$ ipython --no-banner

In [1]: import numpy as np

In [2]: import numpy.linalg as la

In [3]: np.set_printoptions(suppress=True, linewidth=140)

In [4]: rnd = lambda a: np.round(a, 1) + 0

In [5]: mat = np.load("m.npy")

In [6]: print(mat)
[[-0.7  1.  -0.7  0.4]
 [-0.9 -0.9  0.2 -0.4]
 [-0.8 -1.3 -0.5  0. ]
 [-0.1 -1.3  1.  -0.1]
 [-0.7 -0.2 -1.4 -0.5]
 [-0.5 -0.2  1.2  0.8]
 [ 1.7  0.8  1.7 -0.6]
 [ 0.8 -1.8  0.6 -0.7]
 [ 0.4 -1.1  0.9  0.9]
 [-0.9 -1.2 -0.5  0.1]
 [ 0.8  0.2 -0.9  0.4]
 [ 0.6  0.   0.4 -1.1]]

In [7]: Ac = mat - mat.mean(axis=0)

In [8]: Uu, s, Vt = la.svd(Ac, full_matrices=False)

In [9]: np.abs(Vt[0]).argmax()
Out[9]: np.int64(2)

In [10]: la.matrix_rank(Ac)
Out[10]: np.int64(4)

In [11]: rnd(Ac.mean(axis=0))
Out[11]: array([0., 0., 0., 0.])

In [12]: rnd(s)
Out[12]: array([3.8, 3.1, 2.2, 1.6])

In [13]: np.searchsorted(np.cumsum(s ** 2) / (s ** 2).sum(), 0.9) + 1
Out[13]: np.int64(3)

In [14]: rnd(Vt[0] * np.sign(Vt[0, np.abs(Vt[0]).argmax()]))
Out[14]: array([ 0.7,  0.1,  0.7, -0.1])

In [15]: out = np.c_[mat[:, :1] @ np.array([[-3]]), np.array([6, 5, 2, 4, -1, 2, 3, 3, 0, 7, -1, -6])]

In [16]: print(rnd(out))
[[ 2.1  6. ]
 [ 2.7  5. ]
 [ 2.4  2. ]
 [ 0.3  4. ]
 [ 2.1 -1. ]
 [ 1.5  2. ]
 [-5.1  3. ]
 [-2.4  3. ]
 [-1.2  0. ]
 [ 2.7  7. ]
 [-2.4 -1. ]
 [-1.8 -6. ]]

In [17]: la.matrix_rank(np.c_[mat, out])
Out[17]: np.int64(5)

In [18]: rnd(la.norm(la.qr(mat)[0].T @ out, axis=0) ** 2 / ((out ** 2).sum(axis=0) + 1e-12))
Out[18]: array([1. , 0.3])

In [19]: rnd(la.lstsq(mat, out[:, 0])[0])
Out[19]: array([-3.,  0.,  0.,  0.])

In [20]: P = mat @ la.solve(mat.T @ mat, mat.T)

In [21]: rnd(P)
Out[21]: 
array([[ 0.2,  0. ,  0. , -0.1,  0. ,  0.1, -0.1, -0.3, -0.1,  0. ,  0. , -0.1],
       [ 0. ,  0.3,  0.1,  0.2,  0.1,  0.1, -0.1,  0. , -0.1,  0.1, -0.3,  0.1],
       [ 0. ,  0.1,  0.2,  0.1,  0.1,  0. , -0.2,  0.1,  0.1,  0.2,  0. ,  0. ],
       [-0.1,  0.2,  0.1,  0.2, -0.1,  0.2,  0. ,  0.2,  0.1,  0.1, -0.2,  0. ],
       [ 0. ,  0.1,  0.1, -0.1,  0.3, -0.2, -0.2,  0. , -0.2,  0.1,  0. ,  0.1],
       [ 0.1,  0.1,  0. ,  0.2, -0.2,  0.4,  0. , -0.2,  0.2,  0. , -0.2, -0.2],
       [-0.1, -0.1, -0.2,  0. , -0.2,  0. ,  0.5,  0.1,  0. , -0.2, -0.1,  0.2],
       [-0.3,  0. ,  0.1,  0.2,  0. , -0.2,  0.1,  0.5,  0.2,  0.1,  0.1,  0.2],
       [-0.1, -0.1,  0.1,  0.1, -0.2,  0.2,  0. ,  0.2,  0.5,  0.1,  0.2, -0.2],
       [ 0. ,  0.1,  0.2,  0.1,  0.1,  0. , -0.2,  0.1,  0.1,  0.2,  0. , -0.1],
       [ 0. , -0.3,  0. , -0.2,  0. , -0.2, -0.1,  0.1,  0.2,  0. ,  0.5, -0.1],
       [-0.1,  0.1,  0. ,  0. ,  0.1, -0.2,  0.2,  0.2, -0.2, -0.1, -0.1,  0.3]])

In [22]: print(np.allclose(P @ P, P))
True

In [23]: print(la.matrix_rank(np.eye(12) - P))
8

In [24]: Uu, s, Vt = la.svd(mat, full_matrices=False)

In [25]: rnd(np.sqrt((s ** 2).sum())), rnd(la.norm(mat))
Out[25]: (np.float64(5.9), np.float64(5.9))

In [26]: rnd(s / s[0])
Out[26]: array([1. , 0.9, 0.6, 0.4])

In [27]: (s > 1e-8).sum()
Out[27]: np.int64(4)

In [28]: print(rnd(np.cumsum(s ** 2) / np.sum(s ** 2)))
[0.4 0.8 0.9 1. ]

In [29]: Uu.shape, s.shape, Vt.shape
Out[29]: ((12, 4), (4,), (4, 4))

In [30]: arr = np.loadtxt("case17.csv", delimiter=",")

In [31]: print(arr)
[[-3.5 -1.   1.2  3.2 -0.5  0.6]
 [-0.4  0.2  0.1 -2.9  0.2 -2.3]
 [-6.  -1.3 -0.4  6.   1.3  1.2]
 [-8.1  0.8 -0.7  4.2  0.5 -1.1]
 [ 5.6  1.4 -0.2 -0.5 -0.2  1.2]
 [13.5 -0.3  1.1  1.1  1.   0.7]
 [-5.5 -1.5 -1.3  3.4  1.4 -0.5]
 [-2.5  1.1  0.9  1.4  1.7  4.3]
 [ 1.3  1.6  1.9  2.3 -0.3  0.2]
 [ 1.7  3.2 -1.5  0.2  0.1 -1.1]
 [-9.1 -0.2  2.  -1.1 -1.3 -1.6]
 [ 1.7  0.1  0.5  4.  -0.6 -2.4]
 [-2.1  0.3 -0.6  2.3 -0.5  1.6]
 [ 1.7  0.3  1.8  2.1  1.5 -0.1]
 [-3.7  1.   0.3 -5.  -0.1 -2.6]
 [-1.3 -2.3 -0.1 -0.7  0.9 -2.4]
 [ 2.  -1.5 -0.7  2.3  1.2 -1. ]
 [ 3.4 -0.5  0.8  6.8 -1.   1. ]
 [ 2.   0.1 -1.  -1.   2.5  0.1]
 [ 2.9 -1.5  0.7 -3.3 -1.7 -2.2]
 [-5.5 -1.2  0.  -0.2  2.3 -0.4]
 [-3.1 -1.2  0.6 -1.8 -1.1 -3.2]
 [13.4  0.3 -1.6 -4.1 -0.1 -3.7]
 [ 0.2 -2.7  2.6 -2.6 -0.5 -2.4]
 [-3.   0.4 -0.6 -5.   1.1  0. ]
 [ 3.2 -0.2  1.2  5.   0.5  0. ]
 [ 4.   1.6  0.6  1.5 -0.1  1.8]
 [-0.6 -0.2  0.5 -0.1 -0.2 -5. ]
 [-5.   0.   0.7  1.7 -0.1  0.1]
 [-9.6 -2.2  0.3  1.   0.2 -0.1]
 [-0.3  1.9 -1.5 -2.1  0.9 -6.2]
 [ 3.3 -0.2  0.5 -1.9  0.4  1. ]
 [ 2.6  0.3  0.6 -1.9 -0.8 -1.3]
 [-0.6 -1.6 -0.3 -2.2 -1.7 -0.9]
 [-5.6 -0.2 -0.1  6.8  1.2 -1.8]
 [-2.3  1.   0.5 -2.4 -0.8  1. ]
 [ 1.1 -1.9 -0.7 -4.  -1.6  3.9]]

In [32]: P = arr @ la.solve(arr.T @ arr, arr.T)

In [33]: la.matrix_rank(np.eye(37) - P)
Out[33]: np.int64(31)

In [34]: rnd(np.diag(P))
Out[34]: 
array([0.1, 0.1, 0.2, 0.2, 0.1, 0.3, 0.2, 0.2, 0.2, 0.2, 0.2, 0.1, 0.1, 0.2, 0.2, 0.1, 0.1, 0.2, 0.2, 0.1, 0.2, 0.1, 0.3, 0.3, 0.2, 0.1,
       0.1, 0.2, 0. , 0.1, 0.3, 0.1, 0. , 0.1, 0.2, 0.1, 0.3])

In [35]: np.allclose(P @ P, P)
Out[35]: True

In [36]: rnd(la.eigvalsh(P))
Out[36]: 
array([0., 0., 0., 0., 0., 0., 0., 0., 0., 0., 0., 0., 0., 0., 0., 0., 0., 0., 0., 0., 0., 0., 0., 0., 0., 0., 0., 0., 0., 0., 0., 1., 1.,
       1., 1., 1., 1.])

In [37]: np.trace(P)
Out[37]: np.float64(6.0)
